% ipython --no-banner

In [1]: import numpy as np

In [2]: np.set_printoptions(precision=4, suppress=True, linewidth=120, sign=" ")

In [3]: feats = np.loadtxt("case13.csv", delimiter=",")

In [4]: feats
Out[4]: 
array([[ 0.7,  0.2, -0.6,  1. , -0.8,  0.2,  0.1],
       [ 0.2, -1.5, -0.7,  0.9,  0.7, -0.6,  0.7],
       [-0.3,  0.6, -1. , -1.8, -0.6, -0.6, -0.2],
       [-0.2, -1.1,  0.9, -0.5,  1. , -0.1, -0.3],
       [ 0.7,  0.2,  1.1, -1.9,  0.6,  0. , -0.6],
       [ 1.1, -0.6,  1. , -1.6,  1.4, -0.2, -0.5],
       [ 1.8,  1.3,  1.1,  0. ,  0. ,  0.6,  0. ],
       [ 0.1, -0.1,  0.4, -1.9, -0.3,  0.5, -0.1],
       [ 1.8, -0.1, -0.6, -0.3, -0.1,  1.3, -1.4],
       [-0.8, -0.3,  0.8,  0.4, -0.4, -0.5, -2.3],
       [ 1.4, -1. ,  0.4, -0.5,  0. ,  0.6,  0.3],
       [ 0.2,  0. ,  0.5, -0.3, -0.7, -0.3, -0.6],
       [ 0.6, -1.5,  0.3, -0.8, -0.1,  0. , -0.8]])

In [5]: feats @ feats
---------------------------------------------------------------------------
ValueError                                Traceback (most recent call last)
Cell In[5], line 1
----> 1 feats @ feats

ValueError: matmul: Input operand 1 has a mismatch in its core dimension 0, with gufunc signature (n?,k),(k,m?)->(n?,m?) (size 13 is different from 7)

In [6]: gram = feats.T @ feats

In [7]: print(np.linalg.matrix_rank(gram))
7

In [8]: np.round(np.trace(gram), 4), (feats ** 2).sum()
Out[8]: (np.float64(64.18), np.float64(64.18))

In [9]: np.diag(gram)
Out[9]: array([ 11.85,   9.31,   7.74,  16.31,   5.57,   3.81,   9.59])

In [10]: U, s, vt = np.linalg.svd(feats, full_matrices=False)

In [11]: (s > 1e-8).sum()
Out[11]: np.int64(7)

In [12]: np.round(vt @ vt.T, 4) + 0
Out[12]: 
array([[ 1.,  0.,  0.,  0.,  0.,  0.,  0.],
       [ 0.,  1.,  0.,  0.,  0.,  0.,  0.],
       [ 0.,  0.,  1.,  0.,  0.,  0.,  0.],
       [ 0.,  0.,  0.,  1.,  0.,  0.,  0.],
       [ 0.,  0.,  0.,  0.,  1.,  0.,  0.],
       [ 0.,  0.,  0.,  0.,  0.,  1.,  0.],
       [ 0.,  0.,  0.,  0.,  0.,  0.,  1.]])

In [13]: np.allclose(U * s @ vt, feats)
Out[13]: True

In [14]: s / s[0]
Out[14]: array([ 1.    ,  0.7092,  0.6712,  0.6121,  0.5087,  0.2904,  0.2422])

In [15]: print(U.shape, s.shape, vt.shape)
(13, 7) (7,) (7, 7)

In [16]: np.round(U.T @ U, 4) + 0
Out[16]: 
array([[ 1.,  0.,  0.,  0.,  0.,  0.,  0.],
       [ 0.,  1.,  0.,  0.,  0.,  0.,  0.],
       [ 0.,  0.,  1.,  0.,  0.,  0.,  0.],
       [ 0.,  0.,  0.,  1.,  0.,  0.,  0.],
       [ 0.,  0.,  0.,  0.,  1.,  0.,  0.],
       [ 0.,  0.,  0.,  0.,  0.,  1.,  0.],
       [ 0.,  0.,  0.,  0.,  0.,  0.,  1.]])

In [17]: proj = feats @ np.linalg.solve(feats.T @ feats, feats.T)

In [18]: print(np.round(proj @ feats[:, 5], 4) + 0)
[ 0.2 -0.6 -0.6 -0.1  0.  -0.2  0.6  0.5  1.3 -0.5  0.6 -0.3  0. ]

In [19]: np.allclose(proj @ proj, proj)
Out[19]: True

In [20]: print(np.linalg.matrix_rank(np.eye(13) - proj))
6

In [21]: x = np.array([0, 2, 1, 3, 1, 0, 0])

In [22]: rhs = feats @ x

In [23]: np.round(np.linalg.lstsq(feats, rhs)[0], 4) + 0
Out[23]: array([ 0.,  2.,  1.,  3.,  1.,  0.,  0.])

In [24]: rng = np.random.default_rng(53039)

In [25]: rhs = rhs + 0.02 * rng.normal(size=13)

In [26]: rhs
Out[26]: 
array([ 1.9876, -0.3006, -5.7598, -1.776 , -3.6103, -3.6051,  3.6807, -5.7574, -1.7944,  0.9602, -3.082 , -1.09  ,
       -5.2135])

In [27]: c, *_ = np.linalg.lstsq(feats, rhs)

In [28]: print(np.round(feats.T @ (rhs - feats @ c), 4) + 0)
[ 0.  0.  0.  0.  0.  0.  0.]

In [29]: c.round()
Out[29]: array([-0.,  2.,  1.,  3.,  1.,  0.,  0.])

In [30]: print(c)
[-0.0086  1.993   0.9916  2.9826  0.9939  0.0156  0.0128]
